$ python -q
>>> import numpy as np
>>> from numpy import linalg as LA
>>> np.set_printoptions(precision=2, suppress=True, linewidth=200, legacy="1.25")
>>> J = np.load("data.npy")
>>> J
array([[  2,  -1,   3,   2,  -3,  -2,   1,  10,   3],
       [  1,   1,   2,   3,   1,  -1,  -1,   5,  -3],
       [ -2,   3,   2,  -2,  -3,   3,   0, -10,  -2],
       [  1,   0,   1,  -1,   0,  -2,  -1,   5,   3],
       [  0,   0,   0,  -1,   2,   2,   1,   0,   2],
       [ -1,  -1,   1,   2,  -2,   1,   0,  -5,  -2],
       [  0,   3,  -2,   1,  -2,  -2,  -1,   0,   2],
       [  1,  -1,   3,  -1,  -1,   3,   3,   5,  -2],
       [  1,  -1,  -3,   2,   0,  -1,   1,   5,  -1],
       [ -1,  -2,   1,   2,   3,   3,   2,  -5,  -3],
       [  1,   1,   2,   3,  -1,   3,  -2,   5,   1],
       [  1,  -3,  -3,  -2,  -3,   1,   1,   5,   2],
       [ -3,  -2,  -3,   0,  -2,  -1,   2, -15,   1],
       [ -2,   3,  -1,  -1,   2,  -3,  -1, -10,  -1],
       [  0,   1,   3,  -3,  -2,   3,   0,   0,   0],
       [  2,   0,   1,  -1,   1,   2,  -1,  10,   2]])
>>> Uu, sigma, Vh = LA.svd(J)
>>> sigma.round(2) + 0
array([29.67, 11.17,  9.41,  8.74,  7.3 ,  5.07,  4.99,  2.85,  0.  ])
>>> np.argmax(sigma[:-1] / (sigma[1:] + 1e-6)) + 1
8
>>> B = Uu[:, :8] @ np.diag(sigma[:8]) @ Vh[:8]
>>> LA.matrix_rank(B)
8
>>> data = np.array([[0, 0, 0, 1, 0, 1],
...     [0, 0, 0, 0, 1, 1],
...     [0, 0, 0, 0, 0, 1],
...     [1, 0, 0, 0, 0, 0],
...     [0, 1, 0, 0, 0, 0],
...     [1, 1, 1, 0, 0, 0]])
>>> round(float(LA.norm(data, 1)), 2), np.round(LA.norm(data, np.inf), 2)
(3.0, 3.0)
>>> LA.norm(data, axis=1).argmax()
5
>>> LA.norm(data, axis=0)
array([1.41, 1.41, 1.  , 1.  , 1.  , 1.73])
>>> np.round(LA.norm(data[1], 1), 2), round(LA.norm(data[1], np.inf), 2)
(2.0, 1.0)
>>> LA.norm(data, axis=1)
array([1.41, 1.41, 1.  , 1.  , 1.  , 1.73])
>>> try:
...     LA.cholesky(data)
... except LA.LinAlgError as e:
...     print("failed:", e)
... 
failed: Matrix is not positive definite
>>> [round(float(LA.det(data[:i, :i])), 2) + 0 for i in range(1, 7)]
[0.0, 0.0, 0.0, 0.0, 0.0, -1.0]
>>> ang = np.radians(120)
>>> r_ = np.eye(6)
>>> r_[3, 3] = r_[2, 2] = np.cos(ang)
>>> r_[3, 2], r_[2, 3] = -np.sin(ang), np.sin(ang)
>>> r_
array([[ 1.  ,  0.  ,  0.  ,  0.  ,  0.  ,  0.  ],
       [ 0.  ,  1.  ,  0.  ,  0.  ,  0.  ,  0.  ],
       [ 0.  ,  0.  , -0.5 ,  0.87,  0.  ,  0.  ],
       [ 0.  ,  0.  , -0.87, -0.5 ,  0.  ,  0.  ],
       [ 0.  ,  0.  ,  0.  ,  0.  ,  1.  ,  0.  ],
       [ 0.  ,  0.  ,  0.  ,  0.  ,  0.  ,  1.  ]])
>>> B = data @ r_.T
>>> np.round(LA.det(r_), 2), np.round(np.trace(r_), 2)
(1.0, 3.0)
>>> np.allclose(data @ data.T, B @ B.T)
True
